% ipython --no-banner

In [1]: import numpy as np

In [2]: np.set_printoptions(precision=1, suppress=True, linewidth=200, sign=" ")

In [3]: u = np.array([0, -5, -2, 3, -3, 2, 4, -2, 2, 0, 1, -4, -2, 1, 5]) + 0.5

In [4]: W0 = np.eye(15) - 2 * np.outer(u, u) / (u @ u)

In [5]: print(W0.round(1) + 0)
[[ 1.   0.   0.   0.   0.   0.   0.   0.   0.   0.   0.   0.   0.   0.   0. ]
 [ 0.   0.7 -0.1  0.3 -0.2  0.2  0.3 -0.1  0.2  0.   0.1 -0.3 -0.1  0.1  0.4]
 [ 0.  -0.1  1.   0.1 -0.1  0.1  0.1  0.   0.1  0.   0.  -0.1  0.   0.   0.1]
 [ 0.   0.3  0.1  0.8  0.1 -0.1 -0.3  0.1 -0.1  0.  -0.1  0.2  0.1 -0.1 -0.3]
 [ 0.  -0.2 -0.1  0.1  0.9  0.1  0.2 -0.1  0.1  0.   0.1 -0.1 -0.1  0.1  0.2]
 [ 0.   0.2  0.1 -0.1  0.1  0.9 -0.2  0.1 -0.1  0.  -0.1  0.1  0.1 -0.1 -0.2]
 [ 0.   0.3  0.1 -0.3  0.2 -0.2  0.7  0.1 -0.2  0.  -0.1  0.3  0.1 -0.1 -0.4]
 [ 0.  -0.1  0.   0.1 -0.1  0.1  0.1  1.   0.1  0.   0.  -0.1  0.   0.   0.1]
 [ 0.   0.2  0.1 -0.1  0.1 -0.1 -0.2  0.1  0.9  0.  -0.1  0.1  0.1 -0.1 -0.2]
 [ 0.   0.   0.   0.   0.   0.   0.   0.   0.   1.   0.   0.   0.   0.   0. ]
 [ 0.   0.1  0.  -0.1  0.1 -0.1 -0.1  0.  -0.1  0.   1.   0.1  0.   0.  -0.1]
 [ 0.  -0.3 -0.1  0.2 -0.1  0.1  0.3 -0.1  0.1  0.   0.1  0.8 -0.1  0.1  0.3]
 [ 0.  -0.1  0.   0.1 -0.1  0.1  0.1  0.   0.1  0.   0.  -0.1  1.   0.   0.1]
 [ 0.   0.1  0.  -0.1  0.1 -0.1 -0.1  0.  -0.1  0.   0.   0.1  0.   1.  -0.1]
 [ 0.   0.4  0.1 -0.3  0.2 -0.2 -0.4  0.1 -0.2  0.  -0.1  0.3  0.1 -0.1  0.5]]

In [6]: print(np.linalg.svd(W0, compute_uv=False))
[ 1.  1.  1.  1.  1.  1.  1.  1.  1.  1.  1.  1.  1.  1.  1.]

In [7]: Y = np.linalg.invert(W0)
AttributeError: module 'numpy.linalg' has no attribute 'invert'


In [8]: Y = np.linalg.inv(W0)

In [9]: print(np.round(np.linalg.slogdet(W0)[0], 1))
-1.0

In [10]: Uu, sig, Vh = np.linalg.svd(W0, full_matrices=False)

In [11]: print((sig > 1e-8).sum())
15

In [12]: print(round(np.sqrt((sig ** 2).sum()), 1), round(float(np.linalg.norm(W0)), 1))
3.9 3.9

In [13]: print(Uu.shape, sig.shape, Vh.shape)
(15, 15) (15,) (15, 15)

In [14]: u = np.array([-4, -7])

In [15]: print(np.round(np.correlate(W0[1], W0[7], "full"), 1) + 0)
[ 0.   0.1  0.   0.  -0.1  0.   0.   0.1  0.6  0.   0.3 -0.2  0.2  0.3  0.   0.2  0.   0.1 -0.3 -0.1  0.1  0.4  0.   0.   0.   0.   0.   0.   0. ]

In [16]: print(np.round(np.convolve(W0[1], u), 1) + 0)
[-0.1 -3.  -4.3 -0.3 -1.   0.5 -2.5 -1.8  0.  -1.4 -0.7  0.3  2.2  0.3 -2.3 -2.8]

In [17]: x = np.array([6, -2, 5, -4, -2, -4, 6, 8, -9, -1, 1, -1, -7, 5, 8])

In [18]: print(np.einsum("ij,j->i", W0, x))
[  5.6   1.2   6.1  -6.5  -0.2  -5.8   2.8   9.1 -10.8  -1.4  -0.1   1.5  -5.9   3.9   4.1]

In [19]: print((W0 * x).sum(axis=1))
[  5.6   1.2   6.1  -6.5  -0.2  -5.8   2.8   9.1 -10.8  -1.4  -0.1   1.5  -5.9   3.9   4.1]

In [20]: print(np.sign((W0 @ x).round(6)))
[ 1.  1.  1. -1. -1. -1.  1.  1. -1. -1. -1.  1. -1.  1.  1.]

In [21]: print(np.linalg.norm(W0 @ x) <= np.linalg.norm(W0, 2) * np.linalg.norm(x) + 1e-9)
True

In [22]: print(np.round(W0 @ np.eye(15)[2], 1) + 0)
[ 0.  -0.1  1.   0.1 -0.1  0.1  0.1  0.   0.1  0.   0.  -0.1  0.   0.   0.1]

In [23]: print(W0 @ x)
[  5.6   1.2   6.1  -6.5  -0.2  -5.8   2.8   9.1 -10.8  -1.4  -0.1   1.5  -5.9   3.9   4.1]

In [24]: print(W0 @ (2 * x))
[ 11.3   2.4  12.1 -13.   -0.5 -11.5   5.6  18.1 -21.5  -2.7  -0.1   3.  -11.9   7.9   8.2]
